>>> import numpy as np
>>> np.set_printoptions(precision=3, suppress=True, linewidth=160)
>>> K = np.load("arr.npy")
>>> K
array([[-1.234,  0.868,  1.832,  3.776,  2.08 ,  0.883],
       [-2.414,  1.249,  3.454,  0.117,  2.366, -0.273],
       [-0.69 ,  2.602, -1.921,  0.232, -3.051,  2.167],
       [-1.138, -2.01 ,  1.425, -1.515,  3.835, -0.792],
       [-3.927,  0.69 , -1.422, -1.285, -0.984, -2.112],
       [ 1.318, -1.147, -3.175, -3.162,  0.002,  1.365],
       [-2.062,  0.655, -1.381,  0.766,  0.027,  4.222],
       [-1.773,  2.39 ,  2.126,  0.619, -1.569, -2.962],
       [-0.887, -2.302,  0.2  ,  3.243,  2.648, -1.16 ],
       [ 2.745,  0.02 , -3.184,  1.759,  0.258, -2.041],
       [ 2.5  ,  4.086, -0.536, -0.015,  0.547,  1.211],
       [ 1.021,  2.602,  3.36 ,  2.029,  0.311, -1.297],
       [-2.214,  1.942, -0.12 , -1.22 , -1.645, -3.481],
       [-0.445,  3.173, -2.578, -2.646,  0.119, -1.037],
       [ 1.856, -3.533, -0.302,  0.6  , -0.352,  2.915],
       [ 1.894,  2.882, -0.87 ,  0.573, -1.685,  3.03 ],
       [ 1.928,  4.402, -0.637,  0.863, -0.84 ,  0.215],
       [-0.586, -2.017, -0.515, -3.962,  1.096, -1.85 ],
       [-1.628, -2.758, -1.8  ,  1.303, -1.043,  2.952],
       [-0.25 , -0.87 ,  2.129,  3.028,  1.362,  2.936],
       [-2.18 , -0.212, -1.33 ,  2.523,  2.721,  2.159],
       [ 2.523,  1.152,  3.018, -1.091, -2.613,  0.421],
       [ 0.994, -1.974,  2.817,  1.922,  1.887, -2.22 ],
       [-0.994,  3.403,  0.544,  1.662,  2.146, -2.185],
       [ 1.989,  0.424, -1.376,  1.337,  2.427,  3.361],
       [ 1.794, -1.303,  2.796, -0.295,  1.475, -3.163]])
>>> Z = K[[18, 21]].astype(float)
>>> for _ in range(4):
...     lab = np.linalg.norm(K[:, None] - Z, axis=-1).argmin(axis=1)
...     Z = np.array([K[lab == j].mean(axis=0) for j in range(2)])
... 
>>> lab
array([0, 1, 0, 0, 0, 0, 0, 1, 0, 0, 1, 1, 1, 1, 0, 1, 1, 0, 0, 0, 0, 1, 1, 1, 0, 1])
>>> Z
array([[-0.477, -0.685, -0.773,  0.617,  0.788,  1.072],
       [ 0.401,  2.   ,  1.115,  0.21 ,  0.042, -0.978]])
>>> W0 = np.load("mat.npy")
>>> W0
array([[ 0,  0,  0,  0,  0],
       [ 0,  0,  0,  0,  0],
       [ 2,  1,  2, -1, -3],
       [ 0,  2, -2,  1, -2],
       [ 0,  0,  0,  0,  0],
       [ 0,  0,  0,  0,  0],
       [ 4, -1,  3,  0, -6],
       [ 0,  0,  0,  0,  0],
       [ 0,  0,  0,  0,  0],
       [-1,  3,  3, -3,  2],
       [ 2,  3,  0,  0, -5],
       [ 0,  2, -2,  1, -2],
       [ 2,  1,  5, -6, -4],
       [ 2,  1,  2, -1, -3],
       [ 0,  3,  4, -7, -1],
       [ 0,  0,  0,  0,  0],
       [ 4, -1,  3,  0, -6],
       [ 2,  3,  0,  0, -5],
       [ 0,  0,  0,  0,  0],
       [ 1,  0,  1, -4, -3],
       [-1,  3,  3, -3,  2],
       [ 0,  0,  0,  0,  0],
       [ 2,  1,  2, -1, -3],
       [ 1, -3,  0, -2, -3]])
>>> # row 1 repeats row 0
>>> D = np.linalg.norm(W0[:, None] - W0[None], axis=-1)
>>> D[8].round(6).argsort(kind="stable")[:4]
array([0, 1, 4, 5])
>>> D.shape
(24, 24)
>>> D[:5, :5]
array([[0.   , 0.   , 4.359, 3.606, 0.   ],
       [0.   , 0.   , 4.359, 3.606, 0.   ],
       [4.359, 4.359, 0.   , 5.099, 4.359],
       [3.606, 3.606, 5.099, 0.   , 3.606],
       [0.   , 0.   , 4.359, 3.606, 0.   ]])
>>> np.linalg.norm(W0, axis=1)
array([0.   , 0.   , 4.359, 3.606, 0.   , 0.   , 7.874, 0.   , 0.   , 5.657, 6.164, 3.606, 9.055, 4.359, 8.66 , 0.   , 7.874, 6.164, 0.   , 5.196, 5.657,
       0.   , 4.359, 4.796])
>>> rng = np.random.default_rng(7618)
>>> th = np.sort(rng.uniform(-2, 2, 18))
>>> feats = np.c_[th, th ** 2, th ** 3] @ np.array([[1, -1, -2, 3], [3, 4, 0, -5], [5, 4, 3, -1]])
>>> feats
array([[ -6.845,  -0.552,  -3.727,  -9.931],
       [ -6.597,  -0.436,  -3.551,  -9.779],
       [ -3.476,   0.848,  -1.334,  -7.455],
       [ -2.139,   1.219,  -0.403,  -6.05 ],
       [ -0.193,   0.655,   0.566,  -1.584],
       [ -0.086,   0.173,   0.238,  -0.437],
       [  2.118,   1.19 ,  -0.613,   0.036],
       [  3.344,   2.182,  -0.468,  -0.46 ],
       [  4.126,   2.834,  -0.323,  -0.799],
       [  4.212,   2.905,  -0.306,  -0.836],
       [ 11.664,   9.306,   1.89 ,  -4.207],
       [ 11.958,   9.56 ,   1.992,  -4.339],
       [ 13.287,  10.714,   2.466,  -4.937],
       [ 25.627,  21.436,   7.335, -10.34 ],
       [ 26.699,  22.367,   7.785, -10.798],
       [ 29.34 ,  24.66 ,   8.908, -11.919],
       [ 47.02 ,  39.972,  16.775, -19.207],
       [ 47.569,  40.446,  17.026, -19.428]])
>>> Z = feats[[11, 0]].astype(float)
>>> for _ in range(7):
...     lab = np.linalg.norm(feats[:, None] - Z, axis=-1).argmin(axis=1)
...     Z = np.array([feats[lab == j].mean(axis=0) for j in range(2)])
... 
>>> lab
array([1, 1, 1, 1, 1, 1, 1, 1, 1, 1, 1, 1, 1, 0, 0, 0, 0, 0])
>>> Z
array([[ 35.251,  29.776,  11.566, -14.338],
       [  2.413,   3.123,  -0.275,  -3.906]])
>>> Xc = feats - feats.mean(axis=1)
Traceback (most recent call last):
  File "<python-input-24>", line 1, in <module>
    Xc = feats - feats.mean(axis=1)
         ~~~~~~^~~~~~~~~~~~~~~~~~~~
ValueError: operands could not be broadcast together with shapes (18,4) (18,) 
>>> Xc = feats - feats.mean(axis=0)
>>> Uu, sv, VT = np.linalg.svd(Xc, full_matrices=False)
>>> np.round(sv ** 2 / (sv ** 2).sum(), 3) + 0
array([0.97 , 0.029, 0.001, 0.   ])
>>> (np.sign(Uu[:, 0]) == np.sign(Uu[0, 0])).astype(int)
array([1, 1, 1, 1, 1, 1, 1, 1, 1, 1, 1, 1, 0, 0, 0, 0, 0, 0])
>>> np.linalg.matrix_rank(Xc)
np.int64(3)
>>> VT[0] * np.sign(VT[0, np.abs(VT[0]).argmax()])
array([ 0.735,  0.587,  0.264, -0.212])
>>> sv.round(3) + 0
array([95.093, 16.325,  3.701,  0.   ])
>>> Uu, sv, VT = np.linalg.svd(W0, full_matrices=False)
>>> np.abs(VT[0])
array([0.369, 0.168, 0.436, 0.413, 0.689])
>>> np.round(VT @ VT.T, 3) + 0
array([[1., 0., 0., 0., 0.],
       [0., 1., 0., 0., 0.],
       [0., 0., 1., 0., 0.],
       [0., 0., 0., 1., 0.],
       [0., 0., 0., 0., 1.]])
>>> np.round(Uu.T @ W0 @ VT.T, 3) + 0
array([[18.015,  0.   ,  0.   ,  0.   ,  0.   ],
       [ 0.   , 12.376,  0.   ,  0.   ,  0.   ],
       [ 0.   ,  0.   ,  7.421,  0.   ,  0.   ],
       [ 0.   ,  0.   ,  0.   ,  4.577,  0.   ],
       [ 0.   ,  0.   ,  0.   ,  0.   ,  0.501]])
>>> np.round(Uu.T @ Uu, 3) + 0
array([[1., 0., 0., 0., 0.],
       [0., 1., 0., 0., 0.],
       [0., 0., 1., 0., 0.],
       [0., 0., 0., 1., 0.],
       [0., 0., 0., 0., 1.]])
>>> (sv > 1e-8).sum()
np.int64(5)
>>> np.cumsum(sv ** 2) / np.sum(sv ** 2)
array([0.586, 0.862, 0.962, 1.   , 1.   ])
>>> A = np.loadtxt("sample12.csv", delimiter=",")
>>> A
array([[ 2.516,  0.97 ,  1.844, -0.497],
       [ 1.891,  1.345, -1.035,  2.165],
       [-1.682, -2.441, -0.76 , -3.519],
       [-0.234, -1.206,  1.516,  1.527],
       [ 1.131,  0.174,  2.513,  3.295],
       [ 0.181, -2.906, -7.466, -1.732],
       [-2.393,  2.204, -0.599, -0.004],
       [ 2.457, -1.381, -3.593,  4.724],
       [-1.622,  5.345,  0.792, -5.626],
       [ 1.198,  1.95 ,  1.732,  1.664],
       [ 1.383,  0.066, -1.478,  1.451]])
>>> proj = A @ np.linalg.solve(A.T @ A, A.T)
>>> np.diag(proj)
array([0.505, 0.221, 0.344, 0.128, 0.185, 0.675, 0.553, 0.428, 0.724, 0.142, 0.096])
